$ ipython --no-banner

In [1]: import numpy as np

In [2]: from numpy import linalg as LA

In [3]: np.set_printoptions(suppress=True, linewidth=160)

In [4]: def rnd(a):
   ...:     return np.round(a, 2) + 0
   ...: 

In [5]: arr = np.array([[-4.67, -0.78, 0.7],
   ...:     [-12.42, -2.09, 0.79],
   ...:     [-35.46, -2.37, 0.58],
   ...:     [9.7, -5.8, 0.2],
   ...:     [-14.55, 0.22, 1.83],
   ...:     [-7.12, -2.26, -1.6],
   ...:     [-10.86, -0.44, -0.26],
   ...:     [7.52, -0.07, -0.47],
   ...:     [28.55, -5.56, 0.1],
   ...:     [-45.99, 2.35, -0.58],
   ...:     [41.76, -4.16, -0.35],
   ...:     [28.25, 4.65, -0.63],
   ...:     [1.03, 0.81, -0.69],
   ...:     [-17.58, 2.35, 0.36],
   ...:     [25.81, -0.91, 0.83],
   ...:     [-19.24, -2.09, 1.73]])

In [6]: D = LA.norm(arr[:, None] - arr[None], axis=-1)

In [7]: D.shape
Out[7]: (16, 16)

In [8]: (D + 1e9 * np.eye(16)).round(6).argmin(axis=1)
Out[8]: array([ 5,  6,  9,  7,  1,  0,  1,  3, 14,  2,  8, 14,  0,  4,  8, 13])

In [9]: D[1].round(6).argsort(kind="stable")[:4]
Out[9]: array([1, 6, 4, 5])

In [10]: np.flatnonzero(D[1] < D.mean() / 2)
Out[10]: array([ 0,  1,  4,  5,  6, 13, 15])

In [11]: F = np.array([[0.0, -2.0, 2.0], [-2.0, 0.0, 0.0], [2.0, 0.0, 0.0]])

In [12]: F
Out[12]: 
array([[ 0., -2.,  2.],
       [-2.,  0.,  0.],
       [ 2.,  0.,  0.]])

In [13]: # symmetric

In [14]: np.argsort(-LA.norm(F, axis=0).round(6), kind="stable")[:3]
Out[14]: array([0, 1, 2])

In [15]: rnd(LA.norm(F, 2) / LA.norm(F))
Out[15]: np.float64(0.71)

In [16]: [round(float(x), 2) for x in LA.svd(F, compute_uv=False)[:3]]
Out[16]: [2.83, 2.83, 0.0]

In [17]: Xs = arr - arr.mean(axis=0)

In [18]: evecs = LA.svd(Xs)[2][:1]

In [19]: other = Xs - Xs @ evecs.T @ evecs

In [20]: LA.norm(other, axis=1).round(6).argmax()
Out[20]: np.int64(11)

In [21]: rnd(np.diag(evecs.T @ evecs))
Out[21]: array([1., 0., 0.])

In [22]: rnd(other.std(axis=0))
Out[22]: array([0.09, 2.63, 0.86])

In [23]: rnd(LA.eigvals(F).sum().real)
Out[23]: np.float64(0.0)

In [24]: np.einsum("ii->", F)
Out[24]: np.float64(0.0)

In [25]: rnd(np.poly(F))
Out[25]: array([ 1.,  0., -8.,  0.])

In [26]: np.einsum("ij,ji->", F, F)
Out[26]: np.float64(16.0)

In [27]: rnd(LA.det(F[::-1]))
Out[27]: np.float64(0.0)

In [28]: np.kron(np.eye(2, dtype=int), F)
Out[28]: 
array([[ 0., -2.,  2.,  0., -0.,  0.],
       [-2.,  0.,  0., -0.,  0.,  0.],
       [ 2.,  0.,  0.,  0.,  0.,  0.],
       [ 0., -0.,  0.,  0., -2.,  2.],
       [-0.,  0.,  0., -2.,  0.,  0.],
       [ 0.,  0.,  0.,  2.,  0.,  0.]])

In [29]: rnd(LA.eigvals(F))
Out[29]: array([ 2.83, -2.83,  0.  ])

In [30]: rank = LA.matrix_rank(F)

In [31]: rank
Out[31]: np.int64(2)

In [32]: N = LA.svd(F)[2][rank:].T

In [33]: [int(LA.matrix_rank(F[:i])) for i in range(1, len(F) + 1)]
Out[33]: [1, 2, 2]

In [34]: rnd(N @ N.T)
Out[34]: 
array([[0. , 0. , 0. ],
       [0. , 0.5, 0.5],
       [0. , 0.5, 0.5]])

In [35]: N.shape
Out[35]: (3, 1)

In [36]: [int(LA.matrix_rank(F[:, :j + 1])) for j in range(3)]
Out[36]: [1, 2, 2]

In [37]: rnd(N[:, 0] / N[np.abs(N[:, 0]).round(6).argmax(), 0])
Out[37]: array([0., 1., 1.])

In [38]: LA.matrix_rank(F.T @ F), LA.matrix_rank(F @ F.T)
Out[38]: (np.int64(2), np.int64(2))

In [39]: [int(LA.matrix_rank(np.delete(F, i, axis=0))) for i in range(3)]
Out[39]: [1, 2, 2]
